% ipython --no-banner

In [1]: import numpy as np

In [2]: from numpy import linalg as LA

In [3]: np.set_printoptions(precision=3, suppress=True, linewidth=200, floatmode="fixed")

In [4]: arr = np.load("mat.npy")

In [5]: print(arr)
[[-0.617 -0.911  1.592  0.903  1.341  0.923  0.860  0.018 -1.304 -0.520]
 [-1.437  0.423 -0.724 -0.085 -0.621 -0.204  0.373  1.013  0.773  0.102]
 [-1.444  0.375 -0.678 -0.091 -0.600 -0.201  0.373  0.983  0.779  0.101]
 [-1.411  0.425 -0.695 -0.104 -0.607 -0.193  0.422  1.041  0.832  0.112]
 [-2.810  0.812 -1.413 -0.201 -1.195 -0.385  0.810  1.967  1.629  0.188]
 [-1.186 -1.774  3.194  1.820  2.609  1.779  1.811 -0.025 -2.581 -0.976]
 [-2.790  0.776 -1.416 -0.203 -1.178 -0.401  0.793  1.999  1.584  0.216]
 [-3.386 -0.094  0.211  0.732  0.075  0.502  1.677  1.992  0.306 -0.305]
 [-1.406  0.368 -0.721 -0.120 -0.644 -0.217  0.435  1.002  0.808  0.097]
 [-1.407  0.384 -0.694 -0.079 -0.586 -0.199  0.365  1.037  0.779  0.103]
 [-1.400  0.386 -0.701 -0.081 -0.575 -0.207  0.383  1.008  0.822  0.104]
 [-2.025 -0.514  0.919  0.772  0.681  0.709  1.298  0.988 -0.504 -0.396]
 [-2.621 -1.385  2.524  1.683  1.994  1.584  2.194  1.013 -1.775 -0.886]
 [-4.011 -1.020  1.835  1.607  1.366  1.372  2.594  2.016 -0.997 -0.826]
 [-1.407  0.434 -0.666 -0.123 -0.576 -0.172  0.345  0.987  0.870  0.103]
 [-1.376  0.377 -0.714 -0.154 -0.590 -0.211  0.369  0.999  0.813  0.114]
 [-2.626 -1.404  2.477  1.701  2.023  1.566  2.171  0.993 -1.811 -0.905]
 [-1.377  0.434 -0.691 -0.110 -0.635 -0.215  0.376  0.987  0.823  0.081]
 [-0.573 -0.920  1.623  0.865  1.317  0.914  0.900  0.007 -1.322 -0.524]
 [-2.598 -1.413  2.513  1.705  1.981  1.626  2.182  0.973 -1.808 -0.905]
 [-2.818  0.786 -1.379 -0.162 -1.197 -0.441  0.794  1.983  1.625  0.180]
 [-2.030 -0.496  0.893  0.833  0.709  0.706  1.304  1.011 -0.476 -0.419]
 [-0.008  0.016 -0.025 -0.014  0.036  0.035  0.017 -0.027 -0.004  0.009]
 [-2.594 -1.412  2.526  1.670  2.008  1.593  2.222  1.016 -1.813 -0.889]
 [-2.797  0.827 -1.379 -0.194 -1.210 -0.397  0.788  1.999  1.605  0.194]
 [-1.400  0.394 -0.716 -0.109 -0.622 -0.208  0.443  1.018  0.810  0.115]
 [-0.636 -0.901  1.616  0.868  1.276  0.878  0.891 -0.002 -1.316 -0.517]
 [-3.399 -0.077  0.200  0.708  0.113  0.500  1.686  2.027  0.306 -0.322]
 [-2.609 -1.388  2.499  1.702  1.994  1.593  2.186  1.012 -1.807 -0.897]
 [-1.415  0.382 -0.689 -0.125 -0.591 -0.192  0.429  1.015  0.796  0.124]
 [-0.593 -0.898  1.587  0.871  1.298  0.903  0.912 -0.008 -1.267 -0.474]
 [-2.807  0.784 -1.352 -0.198 -1.255 -0.400  0.795  2.007  1.571  0.192]
 [-2.597 -1.408  2.506  1.722  1.941  1.586  2.237  1.018 -1.791 -0.889]
 [ 0.007  0.013 -0.008  0.020 -0.001 -0.007 -0.010 -0.011  0.024 -0.011]
 [-3.993 -1.009  1.820  1.593  1.372  1.413  2.580  1.996 -0.997 -0.755]
 [-0.026  0.020  0.015  0.002 -0.006 -0.025 -0.050 -0.009  0.015  0.018]
 [-1.162 -1.802  3.184  1.824  2.588  1.830  1.784 -0.007 -2.591 -1.010]
 [-2.619 -1.395  2.493  1.720  2.013  1.600  2.211  0.937 -1.797 -0.895]
 [-3.392 -0.079  0.186  0.720  0.097  0.473  1.724  2.000  0.276 -0.286]
 [-2.797  0.790 -1.364 -0.215 -1.212 -0.430  0.788  2.001  1.603  0.187]
 [-2.568 -1.404  2.535  1.691  1.981  1.595  2.187  1.025 -1.776 -0.865]
 [-3.404 -0.131  0.170  0.682  0.101  0.509  1.720  2.009  0.283 -0.329]
 [-4.004 -1.017  1.777  1.603  1.437  1.419  2.608  2.053 -1.005 -0.814]
 [-2.593 -1.438  2.512  1.701  2.016  1.607  2.192  1.003 -1.798 -0.899]
 [-2.587 -1.397  2.498  1.666  2.003  1.613  2.191  0.999 -1.790 -0.882]
 [-2.793  0.801 -1.381 -0.193 -1.212 -0.417  0.813  1.996  1.622  0.188]
 [-0.595 -0.891  1.600  0.898  1.296  0.918  0.916  0.005 -1.299 -0.506]]

In [6]: U, s, VT = LA.svd(arr)

In [7]: print(np.argmax(s[:-1] / (s[1:] + 1e-6)) + 1)
2

In [8]: Y = U[:, :2] @ np.diag(s[:2]) @ VT[:2]

In [9]: print(round(float(LA.norm(arr - Y, 2)), 3), np.round(s[2], 3))
0.174 0.174

In [10]: print(np.round(LA.norm(arr - Y) / LA.norm(arr), 3))
0.013

In [11]: print(np.round(np.abs(arr - Y).max(), 3))
0.06

In [12]: feats = np.load("a.npy")

In [13]: print(feats)
[[ 0  0  0  0  0  0  0  0  0  0  0  0  0  0  0  0]
 [ 0 -2  0  0  0  0  0  0  0  0  0  0  0  0  0  0]
 [ 0  0 -5  0  0  0  0  0  0  0  0  0  0  0  0  0]
 [ 0  0  0 -1  0  0  0  0  0  0  0  0  0  0  0  0]
 [ 0  0  0  0  0  0  0  0  0  0  0  0  0  0  0  0]
 [ 0  0  0  0  0 -3  0  0  0  0  0  0  0  0  0  0]
 [ 0  0  0  0  0  0 -2  0  0  0  0  0  0  0  0  0]
 [ 0  0  0  0  0  0  0 -5  0  0  0  0  0  0  0  0]
 [ 0  0  0  0  0  0  0  0  5  0  0  0  0  0  0  0]
 [ 0  0  0  0  0  0  0  0  0  2  0  0  0  0  0  0]
 [ 0  0  0  0  0  0  0  0  0  0 -4  0  0  0  0  0]
 [ 0  0  0  0  0  0  0  0  0  0  0  1  0  0  0  0]
 [ 0  0  0  0  0  0  0  0  0  0  0  0 -3  0  0  0]
 [ 0  0  0  0  0  0  0  0  0  0  0  0  0 -3  0  0]
 [ 0  0  0  0  0  0  0  0  0  0  0  0  0  0  0  0]
 [ 0  0  0  0  0  0  0  0  0  0  0  0  0  0  0 -5]]

In [14]: print(np.sort(LA.eigvals(feats).real))
[-5.000 -5.000 -5.000 -4.000 -3.000 -3.000 -3.000 -2.000 -2.000 -1.000  0.000  0.000  0.000  1.000  2.000  5.000]

In [15]: print(round(LA.det(feats), 3))
0.0
